% ipython --no-banner

In [1]: import numpy as np

In [2]: np.set_printoptions(precision=3, suppress=True, linewidth=100, legacy="1.25")

In [3]: W0 = np.load("block7.npy")

In [4]: W0
Out[4]: 
array([[1, 0, 0, 0, 0],
       [0, 1, 0, 0, 0],
       [0, 0, 3, 0, 0],
       [0, 0, 0, 0, 0],
       [0, 0, 0, 0, 1]])

In [5]: np.unravel_index(np.abs(W0).argmax(), W0.shape)
Out[5]: (2, 2)

In [6]: W0.mean(axis=0)
Out[6]: array([0.2, 0.2, 0.6, 0. , 0.2])

In [7]: np.diff(W0, axis=0)
Out[7]: 
array([[-1,  1,  0,  0,  0],
       [ 0, -1,  3,  0,  0],
       [ 0,  0, -3,  0,  0],
       [ 0,  0,  0,  0,  1]])

In [8]: np.count_nonzero(W0)
Out[8]: 4

In [9]: np.linalg.matrix_rank(W0)
Out[9]: 4

In [10]: W0.shape
Out[10]: (5, 5)

In [11]: W0 - W0[0]
Out[11]: 
array([[ 0,  0,  0,  0,  0],
       [-1,  1,  0,  0,  0],
       [-1,  0,  3,  0,  0],
       [-1,  0,  0,  0,  0],
       [-1,  0,  0,  0,  1]])

In [12]: np.abs(W0).max()
Out[12]: 3

In [13]: vals, evecs = np.linalg.eigh(W0)

In [14]: print(evecs.T @ evecs)
[[1. 0. 0. 0. 0.]
 [0. 1. 0. 0. 0.]
 [0. 0. 1. 0. 0.]
 [0. 0. 0. 1. 0.]
 [0. 0. 0. 0. 1.]]

In [15]: (vals > 1e-8).sum(), (vals < -1e-8).sum()
Out[15]: (4, 0)

In [16]: np.abs(evecs[:, -1]).round(6).argmax()
Out[16]: 2

In [17]: np.abs(evecs[:, -1])
Out[17]: array([0., 0., 1., 0., 0.])

In [18]: print(np.linalg.eigvals(W0))
[1. 1. 3. 0. 1.]

In [19]: print(np.einsum("ij,ji->", W0, W0))
12

In [20]: round(np.linalg.det(2 * W0), 3), round(float(np.linalg.det(W0)), 3)
Out[20]: (0.0, 0.0)

In [21]: print(np.poly(W0))
[  1.  -6.  12. -10.   3.   0.]

In [22]: data = np.load("arr.npy")

In [23]: data
Out[23]: 
array([[ 0.743,  0.429,  0.257, -0.429, -0.086,  0.086],
       [ 0.429,  0.286, -0.429,  0.714,  0.143, -0.143],
       [ 0.257, -0.429,  0.743,  0.429,  0.086, -0.086],
       [-0.429,  0.714,  0.429,  0.286, -0.143,  0.143],
       [-0.086,  0.143,  0.086, -0.143,  0.971,  0.029],
       [ 0.086, -0.143, -0.086,  0.143,  0.029,  0.971]])

In [24]: # orthonormal columns

In [25]: Q, evecs = np.linalg.qr(data[:, :5])[0], np.linalg.qr(data[:, 5:])[0]

In [26]: sigma = np.linalg.svd(Q.T @ evecs, compute_uv=False)

In [27]: print(sigma.round(3) + 0)
[0.]

In [28]: print((sigma > 0.9).sum())
0

In [29]: def softmax(z):
    ...:     e = np.exp(z - z.max(axis=-1, keepdims=True))
    ...:     return e / e.sum(axis=-1, keepdims=True)
    ...: 

In [30]: softmax(data[0] + -3)
Out[30]: array([0.277, 0.202, 0.17 , 0.086, 0.121, 0.144])

In [31]: softmax(data[0])
Out[31]: array([0.277, 0.202, 0.17 , 0.086, 0.121, 0.144])

In [32]: softmax(data).sum(axis=1)
Out[32]: array([1., 1., 1., 1., 1., 1.])

In [33]: scores = data @ data.T / np.sqrt(6)

In [34]: print(softmax(scores).round(6).argmax(axis=1))
[0 1 2 3 4 5]

In [35]: print(softmax(scores))
[[0.231 0.154 0.154 0.154 0.154 0.154]
 [0.154 0.231 0.154 0.154 0.154 0.154]
 [0.154 0.154 0.231 0.154 0.154 0.154]
 [0.154 0.154 0.154 0.231 0.154 0.154]
 [0.154 0.154 0.154 0.154 0.231 0.154]
 [0.154 0.154 0.154 0.154 0.154 0.231]]

In [36]: x = np.array([0, -2, -2, 0, -2, 0])

In [37]: round(float(np.linalg.norm(x)), 3), round(float(np.linalg.norm(data @ x)), 3)
Out[37]: (3.464, 3.464)

In [38]: np.round(np.linalg.det(data), 3)
Out[38]: -1.0

In [39]: 6 - np.linalg.matrix_rank(data - np.eye(6), tol=1e-8)
Out[39]: 5

In [40]: r0 = np.array([2, 2, 2, 2, 3, -1])

In [41]: B = data + np.outer(r0, np.eye(6)[0])

In [42]: B
Out[42]: 
array([[ 2.743,  0.429,  0.257, -0.429, -0.086,  0.086],
       [ 2.429,  0.286, -0.429,  0.714,  0.143, -0.143],
       [ 2.257, -0.429,  0.743,  0.429,  0.086, -0.086],
       [ 1.571,  0.714,  0.429,  0.286, -0.143,  0.143],
       [ 2.914,  0.143,  0.086, -0.143,  0.971,  0.029],
       [-0.914, -0.143, -0.086,  0.143,  0.029,  0.971]])

In [43]: vals, evecs = np.linalg.eigh(data)

In [44]: x = np.array([3, 5, 3, 3, 3, 2])

In [45]: np.linalg.eigvalsh(data[1:, 1:])
Out[45]: array([-0.743,  1.   ,  1.   ,  1.   ,  1.   ])

In [46]: np.round(x @ data @ x, 3)
Out[46]: 62.686

In [47]: arr = np.load("m.npy")

In [48]: arr
Out[48]: 
array([[0.235, 0.118, 0.118, 0.118, 0.118, 0.118, 0.176],
       [0.214, 0.286, 0.071, 0.143, 0.214, 0.071, 0.   ],
       [0.   , 0.1  , 0.2  , 0.   , 0.3  , 0.1  , 0.3  ],
       [0.083, 0.167, 0.25 , 0.083, 0.083, 0.167, 0.167],
       [0.25 , 0.083, 0.167, 0.167, 0.083, 0.083, 0.167],
       [0.133, 0.2  , 0.   , 0.2  , 0.133, 0.133, 0.2  ],
       [0.167, 0.167, 0.056, 0.167, 0.167, 0.111, 0.167]])

In [49]: # rows sum to 1

In [50]: x = np.array([-9, 6, -8, -9, 8, -9, 6])

In [51]: rhs = arr @ x

In [52]: print(rhs)
[-2.471 -1.     2.3   -2.333 -3.667 -0.733 -1.111]

In [53]: np.round(np.linalg.solve(arr, arr[:, 5]), 3) + 0
Out[53]: array([0., 0., 0., 0., 0., 1., 0.])

In [54]: print(np.round(np.linalg.solve(arr.T, arr[2]), 3) + 0)
[0. 0. 1. 0. 0. 0. 0.]

In [55]: np.linalg.solve(arr, -2 * rhs)
Out[55]: array([ 18., -12.,  16.,  18., -16.,  18., -12.])

In [56]: np.linalg.solve(arr, rhs + arr[:, 3])
Out[56]: array([-9.,  6., -8., -8.,  8., -9.,  6.])

In [57]: np.all(np.linalg.eigvalsh(data) > 0)
Out[57]: False

In [58]: r0, r1 = arr[5], arr[4]

In [59]: round(float(r0 @ r1), 3)
Out[59]: 0.139

In [60]: p = (r0 @ r1) / (r0 @ r0) * r0

In [61]: round(np.linalg.norm(r0 + r1) ** 2 + np.linalg.norm(r0 - r1) ** 2, 3)
Out[61]: 0.68

In [62]: print(r1 - p)
[ 0.143 -0.077  0.167  0.006 -0.024 -0.024  0.006]

In [63]: left, sigma, Vh = np.linalg.svd(arr, full_matrices=False)

In [64]: np.allclose(left * sigma @ Vh, arr)
Out[64]: True

In [65]: np.abs(Vh[0])
Out[65]: array([0.404, 0.419, 0.32 , 0.328, 0.414, 0.292, 0.441])

In [66]: round(np.sqrt((sigma ** 2).sum()), 3), round(float(np.linalg.norm(arr)), 3)
Out[66]: (1.123, 1.123)

In [67]: np.round(left.T @ left, 3) + 0
Out[67]: 
array([[1., 0., 0., 0., 0., 0., 0.],
       [0., 1., 0., 0., 0., 0., 0.],
       [0., 0., 1., 0., 0., 0., 0.],
       [0., 0., 0., 1., 0., 0., 0.],
       [0., 0., 0., 0., 1., 0., 0.],
       [0., 0., 0., 0., 0., 1., 0.],
       [0., 0., 0., 0., 0., 0., 1.]])

In [68]: np.cumsum(sigma ** 2) / np.sum(sigma ** 2)
Out[68]: array([0.81 , 0.909, 0.953, 0.982, 0.998, 1.   , 1.   ])

In [69]: np.abs(left[:, 0]).round(6).argmax()
Out[69]: 2

In [70]: np.round(left.T @ arr @ Vh.T, 3) + 0
Out[70]: 
array([[1.01 , 0.   , 0.   , 0.   , 0.   , 0.   , 0.   ],
       [0.   , 0.354, 0.   , 0.   , 0.   , 0.   , 0.   ],
       [0.   , 0.   , 0.235, 0.   , 0.   , 0.   , 0.   ],
       [0.   , 0.   , 0.   , 0.19 , 0.   , 0.   , 0.   ],
       [0.   , 0.   , 0.   , 0.   , 0.143, 0.   , 0.   ],
       [0.   , 0.   , 0.   , 0.   , 0.   , 0.046, 0.   ],
       [0.   , 0.   , 0.   , 0.   , 0.   , 0.   , 0.012]])

In [71]: np.round(Vh @ Vh.T, 3) + 0
Out[71]: 
array([[1., 0., 0., 0., 0., 0., 0.],
       [0., 1., 0., 0., 0., 0., 0.],
       [0., 0., 1., 0., 0., 0., 0.],
       [0., 0., 0., 1., 0., 0., 0.],
       [0., 0., 0., 0., 1., 0., 0.],
       [0., 0., 0., 0., 0., 1., 0.],
       [0., 0., 0., 0., 0., 0., 1.]])
